$ ipython --no-banner

In [1]: import numpy as np

In [2]: np.set_printoptions(precision=3, suppress=True, linewidth=120)

In [3]: rnd = lambda a: np.round(a, 3) + 0

In [4]: m1 = 0.5 ** np.abs(np.subtract.outer(np.arange(2), np.arange(2)))

In [5]: print(m1)
[[1.  0.5]
 [0.5 1. ]]

In [6]: x = np.ones(2)

In [7]: for _ in range(4):
   ...:     x = m1 @ x
   ...:     x /= np.linalg.norm(x)
   ...:     print(round(x @ m1 @ x, 3))
   ...: 
1.5
1.5
1.5
1.5

In [8]: print(rnd(np.linalg.eigvalsh(m1)[-1]))
1.5

In [9]: print(rnd(x))
[0.707 0.707]

In [10]: vals, evecs = np.linalg.eig(m1)

In [11]: print(rnd(vals))
[1.5 0.5]

In [12]: print(rnd(np.sort(np.linalg.eigvals(m1 @ m1))))
[0.25 2.25]

In [13]: x = np.array([2, 1])

In [14]: rhs = m1 @ x

In [15]: print(rhs)
[2.5 2. ]

In [16]: print(rnd(np.linalg.solve(m1, rhs)))
[2. 1.]

In [17]: mat = np.loadtxt("x.csv", delimiter=",")

In [18]: print(rnd(mat))
[[ 0.286  0.429 -0.143]
 [ 0.429  0.643 -0.214]
 [-0.143 -0.214  0.071]]

In [19]: r = np.linalg.matrix_rank(mat)

In [20]: print(r)
1

In [21]: null = np.linalg.svd(mat)[2][r:].T

In [22]: print(rnd(null @ null.T))
[[ 0.714 -0.429  0.143]
 [-0.429  0.357  0.214]
 [ 0.143  0.214  0.929]]

In [23]: print([int(np.linalg.matrix_rank(mat[:i])) for i in range(1, len(mat) + 1)])
[1, 1, 1]

In [24]: print([int(np.linalg.matrix_rank(np.delete(mat, i, axis=0))) for i in range(3)])
[1, 1, 1]

In [25]: out = np.array([[7, 4, 5], [5, 3, 1]])

In [26]: cent = np.kron(out, m1)

In [27]: print(rnd(np.linalg.norm(cent, 2)), rnd(np.linalg.norm(out, 2) * np.linalg.norm(m1, 2)))
16.522 16.522

In [28]: print(cent.shape)
(4, 6)

In [29]: print(cent)
[[7.  3.5 4.  2.  5.  2.5]
 [3.5 7.  2.  4.  2.5 5. ]
 [5.  2.5 3.  1.5 1.  0.5]
 [2.5 5.  1.5 3.  0.5 1. ]]

In [30]: J = np.load("layer9.npy")

In [31]: print(J)
[[1 2]
 [0 5]]

In [32]: rng = np.random.default_rng(90)

In [33]: idx = rng.permutation(2)

In [34]: out = J[:, idx] * rng.choice([-1, 1], 2)

In [35]: print(out)
[[-2 -1]
 [-5  0]]

In [36]: Uu, _, VT = np.linalg.svd(J.T @ out)

In [37]: print(rnd(Uu @ VT))
[[ 0. -1.]
 [-1.  0.]]

In [38]: vals, evecs = np.linalg.eig(J)

In [39]: print(vals)
[1. 5.]

In [40]: print(J @ evecs[:, 0] - vals[0] * evecs[:, 0])
[0. 0.]

In [41]: print(rnd(np.sort(np.linalg.eigvals(J.T))))
[1. 5.]

In [42]: print(rnd(np.sort(np.linalg.eigvals(J @ J))))
[ 1. 25.]

In [43]: x = np.array([1, -1])

In [44]: print((J * x).sum(axis=1))
[-1 -5]

In [45]: print(np.einsum("ij,j->i", J, x))
[-1 -5]

In [46]: print(np.sign((J @ x).round(6)))
[-1 -1]

In [47]: out = np.linalg.invert(J)
---------------------------------------------------------------------------
AttributeError                            Traceback (most recent call last)
Cell In[47], line 1
----> 1 out = np.linalg.invert(J)

AttributeError: module 'numpy.linalg' has no attribute 'invert'

In [48]: out = np.linalg.inv(J)

In [49]: print(rnd(np.linalg.slogdet(J)[0]))
1.0

In [50]: print(np.allclose(out, J.T))
False

In [51]: print(rnd(np.linalg.inv(out)))
[[1. 2.]
 [0. 5.]]

In [52]: print(out)
[[ 1.  -0.4]
 [ 0.   0.2]]

In [53]: print(rnd(np.linalg.cond(J)))
5.828

In [54]: print(J @ out)
[[1. 0.]
 [0. 1.]]

In [55]: arr = np.loadtxt("out15.csv", delimiter=",")

In [56]: print(arr)
[[0. 1. 0. 0.]
 [1. 0. 0. 0.]
 [0. 0. 1. 0.]
 [0. 0. 0. 1.]]

In [57]: vals, evecs = np.linalg.eig(arr)

In [58]: print(rnd(np.sort(np.linalg.eigvals(arr @ arr))))
[1. 1. 1. 1.]

In [59]: print(rnd(np.sort(np.linalg.eigvals(np.linalg.inv(arr)))))
[-1.  1.  1.  1.]

In [60]: cov = arr.T @ arr

In [61]: print(np.linalg.matrix_rank(cov))
4

In [62]: print(np.allclose(cov, cov.T))
True

In [63]: print(rnd(np.linalg.eigvalsh(cov)[::-1]))
[1. 1. 1. 1.]

In [64]: print(rnd(np.linalg.svd(arr, compute_uv=False) ** 2))
[1. 1. 1. 1.]

In [65]: print(np.trace(cov), (arr ** 2).sum())
4.0 4.0

In [66]: vals, evecs = np.linalg.eigh(arr)

In [67]: print(rnd(np.linalg.eigvalsh(arr @ arr)))
[1. 1. 1. 1.]

In [68]: print(rnd(np.linalg.eigvalsh(arr + -2 * np.eye(4))))
[-3. -1. -1. -1.]

In [69]: print((vals > 1e-8).sum(), (vals < -1e-8).sum())
3 1

In [70]: print(rnd(evecs.T @ arr @ evecs))
[[-1.  0.  0.  0.]
 [ 0.  1.  0.  0.]
 [ 0.  0.  1.  0.]
 [ 0.  0.  0.  1.]]

In [71]: print(rnd(evecs @ np.diag(vals) @ evecs.T))
[[0. 1. 0. 0.]
 [1. 0. 0. 0.]
 [0. 0. 1. 0.]
 [0. 0. 0. 1.]]

In [72]: print(np.unique(vals.round(6) + 0, return_counts=True)[1])
[1 3]

In [73]: idx = rng.permutation(4)

In [74]: out = arr[:, idx] * rng.choice([-1, 1], 4)

In [75]: print(out)
[[-1. -0.  0.  0.]
 [-0. -0.  0.  1.]
 [-0. -1.  0.  0.]
 [-0. -0.  1.  0.]]

In [76]: Uu, _, VT = np.linalg.svd(arr.T @ out)

In [77]: print(Uu @ VT)
[[ 0.  0.  0.  1.]
 [-1.  0.  0.  0.]
 [ 0. -1.  0.  0.]
 [ 0.  0.  1.  0.]]

In [78]: out = np.array([[2, -1], [-2, -1], [-2, -2]])

In [79]: feats = np.kron(np.eye(3, dtype=int), out)

In [80]: print(feats)
[[ 2 -1  0  0  0  0]
 [-2 -1  0  0  0  0]
 [-2 -2  0  0  0  0]
 [ 0  0  2 -1  0  0]
 [ 0  0 -2 -1  0  0]
 [ 0  0 -2 -2  0  0]
 [ 0  0  0  0  2 -1]
 [ 0  0  0  0 -2 -1]
 [ 0  0  0  0 -2 -2]]

In [81]: x = np.array([-2, 0, 0, 0, -1, -2])

In [82]: rhs = feats @ x

In [83]: print(rnd(np.linalg.solve(feats.T @ feats, feats.T @ rhs)))
[-2.  0.  0.  0. -1. -2.]

In [84]: print(rnd(np.linalg.lstsq(feats, rhs)[0]))
[-2.  0.  0.  0. -1. -2.]

In [85]: print(rhs)
[-4  4  4  0  0  0  0  4  6]

In [86]: rhs = rhs + 0.1 * rng.normal(size=9)

In [87]: print(rnd(rhs))
[-3.999  4.176  4.12   0.065  0.     0.012  0.159  4.006  6.064]

In [88]: coef, *_ = np.linalg.lstsq(feats, rhs)

In [89]: print(rnd(np.linalg.norm(rhs - feats @ coef)))
0.079

In [90]: print(rnd(coef))
[-2.033 -0.047  0.018 -0.027 -0.96  -2.075]

In [91]: M = np.loadtxt("mat.csv", delimiter=",")

In [92]: print(M)
[[-1.   0.3 -4.5 -0.2]
 [-1.5  0.2  3.9  1. ]
 [ 0.4 -0.5 -0.3  1.2]
 [ 1.   1.3  4.5  1.2]]

In [93]: print(arr.T @ arr)
[[1. 0. 0. 0.]
 [0. 1. 0. 0.]
 [0. 0. 1. 0.]
 [0. 0. 0. 1.]]

In [94]: print(arr @ arr.T)
[[1. 0. 0. 0.]
 [0. 1. 0. 0.]
 [0. 0. 1. 0.]
 [0. 0. 0. 1.]]

In [95]: print(rnd(np.linalg.pinv(arr)))
[[0. 1. 0. 0.]
 [1. 0. 0. 0.]
 [0. 0. 1. 0.]
 [0. 0. 0. 1.]]

In [96]: M.reshape(4, 5)
---------------------------------------------------------------------------
ValueError                                Traceback (most recent call last)
Cell In[96], line 1
----> 1 M.reshape(4, 5)

ValueError: cannot reshape array of size 16 into shape (4,5)

In [97]: print(M.reshape(-1, 2))
[[-1.   0.3]
 [-4.5 -0.2]
 [-1.5  0.2]
 [ 3.9  1. ]
 [ 0.4 -0.5]
 [-0.3  1.2]
 [ 1.   1.3]
 [ 4.5  1.2]]

In [98]: print(M.reshape(2, -1))
[[-1.   0.3 -4.5 -0.2 -1.5  0.2  3.9  1. ]
 [ 0.4 -0.5 -0.3  1.2  1.   1.3  4.5  1.2]]

In [99]: t3 = M.reshape(4, 2, -1)

In [100]: print(t3[:, 0])
[[-1.   0.3]
 [-1.5  0.2]
 [ 0.4 -0.5]
 [ 1.   1.3]]

In [101]: print(np.einsum("ihd,jhd->hij", t3, t3).shape)
(2, 4, 4)

In [102]: out = M / np.linalg.norm(M, axis=1, keepdims=True)

In [103]: cov = out @ out.T

In [104]: print(rnd(cov))
[[ 1.    -0.814  0.087 -0.924]
 [-0.814  1.    -0.112  0.824]
 [ 0.087 -0.112  1.    -0.023]
 [-0.924  0.824 -0.023  1.   ]]

In [105]: print(rnd(cov[3]))
[-0.924  0.824 -0.023  1.   ]

In [106]: print((np.abs(cov) > 0.9).astype(int))
[[1 0 0 1]
 [0 1 0 0]
 [0 0 1 0]
 [1 0 0 1]]

In [107]: print((cov - 2 * np.eye(4)).round(6).argmax(axis=1))
[2 3 0 1]

In [108]: hat = np.triu(np.array([[-3, -1, -5, -1], [4, -6, 3, -8], [7, 5, 0, 1], [1, 6, -2, -3]]), 1) + np.eye(4)

In [109]: out = hat @ M @ np.linalg.inv(hat)

In [110]: print(rnd(out))
[[  -2.5   -1.2  -20.3   -0.2]
 [  -8.3  -20.   -14.5 -158.8]
 [   1.4    2.2    4.6   16.8]
 [   1.     2.3    2.6   18. ]]

In [111]: print(rnd(np.trace(out)), rnd(np.trace(M)))
0.1 0.1

In [112]: print(rnd(hat @ M - M @ hat))
[[ -1.5   0.  -12.8  -2.3]
 [ -6.8 -13.4 -45.   -9.8]
 [  1.    1.7   8.   -2.1]
 [  0.    1.    1.1   6.9]]

In [113]: print(rnd(np.poly(out)))
[  1.     -0.1    -3.58   -5.27  -28.025]

In [114]: print(np.linalg.cond(out) > 100)
True

In [115]: print(rnd(np.linalg.norm(out, 2) / np.linalg.norm(out)))
0.992

In [116]: print(np.argsort(-np.linalg.norm(out, axis=0).round(6), kind="stable")[:3])
[3 2 1]

In [117]: print(np.linalg.matrix_rank(out, rtol=0.1))
2

In [118]: Q, _ = np.linalg.qr(np.array([[-0.7, -0.6, -0.6, 0.0],
     ...:     [0.2, -0.9, 1.0, 0.0],
     ...:     [0.1, -1.2, -0.1, -0.1],
     ...:     [-0.9, 1.8, -0.1, 1.0]]))

In [119]: vals = np.array([8, 6, 5, 8])

In [120]: A = Q @ np.diag(vals) @ Q.T

In [121]: print(rnd(A))
[[ 6.998  0.044 -0.773  0.703]
 [ 0.044  5.237 -0.063 -0.655]
 [-0.773 -0.063  7.4    0.521]
 [ 0.703 -0.655  0.521  7.365]]

In [122]: hat = np.triu(np.array([[0, 3, 0, 3], [0, 0, 2, 0], [3, 2, 3, 3], [1, 2, 0, 0]]), 1) + np.eye(4)

In [123]: out = hat @ A @ np.linalg.inv(hat)

In [124]: print(rnd(np.poly(out)))
[    1.   -27.   270. -1184.  1920.]

In [125]: x = np.array([-1, 5, 3, -4])

In [126]: print(np.sign((A @ x).round(6)))
[-1.  1.  1. -1.]

In [127]: print(rnd(A @ (2 * x)))
[-23.82   57.149  41.154 -63.756]

In [128]: print(rnd((A * x).sum(axis=1)))
[-11.91   28.575  20.577 -31.878]

In [129]: print(np.linalg.norm(A @ x) <= np.linalg.norm(A, 2) * np.linalg.norm(x) + 1e-9)
True

In [130]: vals, evecs = np.linalg.eigvalsh(A)
---------------------------------------------------------------------------
ValueError                                Traceback (most recent call last)
Cell In[130], line 1
----> 1 vals, evecs = np.linalg.eigvalsh(A)

ValueError: too many values to unpack (expected 2)

In [131]: vals, evecs = np.linalg.eigh(A)

In [132]: print(rnd(np.linalg.eigvalsh(A @ A)))
[25. 36. 64. 64.]

In [133]: print(rnd(evecs @ np.diag(vals) @ evecs.T))
[[ 6.998  0.044 -0.773  0.703]
 [ 0.044  5.237 -0.063 -0.655]
 [-0.773 -0.063  7.4    0.521]
 [ 0.703 -0.655  0.521  7.365]]

In [134]: print(rnd(vals))
[5. 6. 8. 8.]

In [135]: F = np.load("m.npy")

In [136]: print(F)
[[14.784  5.988 -3.398]
 [10.858  4.849 -1.336]
 [14.789  6.711 -0.763]
 [17.751  5.908 -6.713]]

In [137]: W = np.array([[1, 1, 1, 2, 1, 3], [2, 2, 0, 0, 1, 3], [3, 2, 3, 0, 3, 3]])

In [138]: coef = np.array([-1, 1, -1, 1, -2, 1])

In [139]: act = np.maximum(F @ W + coef, 0)

In [140]: print((act > 0).astype(int))
[[1 1 1 1 1 1]
 [1 1 1 1 1 1]
 [1 1 1 1 1 1]
 [1 1 0 1 1 1]]

In [141]: print(np.linalg.matrix_rank(act))
4

In [142]: cent = np.array([[1, -3, 0],
     ...:     [-3, 0, -1],
     ...:     [-1, 0, 3],
     ...:     [3, 1, -1],
     ...:     [1, -3, -2],
     ...:     [-2, -1, -2]])

In [143]: print((act @ cent).round(6).argmax(axis=1))
[0 0 0 0]

In [144]: hat = F @ np.linalg.solve(F.T @ F, F.T)

In [145]: print(rnd(np.trace(hat)))
3.0

In [146]: print(rnd(np.diag(hat)))
[0.621 0.435 0.977 0.968]

In [147]: print(rnd((np.eye(4) - hat) @ F))
[[0. 0. 0.]
 [0. 0. 0.]
 [0. 0. 0.]
 [0. 0. 0.]]

In [148]: print(rnd(np.linalg.eigvalsh(hat)))
[0. 1. 1. 1.]

In [149]: out = np.c_[F[:, :1] @ np.array([[3]]), np.array([-1, -2, 2, -2])]

In [150]: print(rnd(out))
[[44.352 -1.   ]
 [32.574 -2.   ]
 [44.367  2.   ]
 [53.253 -2.   ]]

In [151]: print(np.linalg.matrix_rank(out))
2

In [152]: print(rnd(np.linalg.lstsq(F, out[:, 0])[0]))
[3. 0. 0.]

In [153]: print(np.linalg.matrix_rank(np.c_[F, out]))
4

In [154]: print(rnd(np.linalg.norm(np.linalg.qr(F)[0].T @ out, axis=0) ** 2 / ((out ** 2).sum(axis=0) + 1e-12)))
[1.    0.815]

In [155]: print(rnd(out.reshape(-1, 2)))
[[44.352 -1.   ]
 [32.574 -2.   ]
 [44.367  2.   ]
 [53.253 -2.   ]]

In [156]: print(rnd(out.ravel(order="F")))
[44.352 32.574 44.367 53.253 -1.    -2.     2.    -2.   ]

In [157]: out.reshape(4, 3)
---------------------------------------------------------------------------
ValueError                                Traceback (most recent call last)
Cell In[157], line 1
----> 1 out.reshape(4, 3)

ValueError: cannot reshape array of size 8 into shape (4,3)

In [158]: print(rnd(out.reshape(2, -1)))
[[44.352 -1.    32.574 -2.   ]
 [44.367  2.    53.253 -2.   ]]

In [159]: t3 = out.reshape(4, 2, -1)

In [160]: print(t3.shape)
(4, 2, 1)

In [161]: print(rnd(t3[:, 0]))
[[44.352]
 [32.574]
 [44.367]
 [53.253]]

In [162]: print(rnd(np.einsum("ihd,ihd->ih", t3, t3)))
[[1967.1      1.   ]
 [1061.065    4.   ]
 [1968.431    4.   ]
 [2835.882    4.   ]]
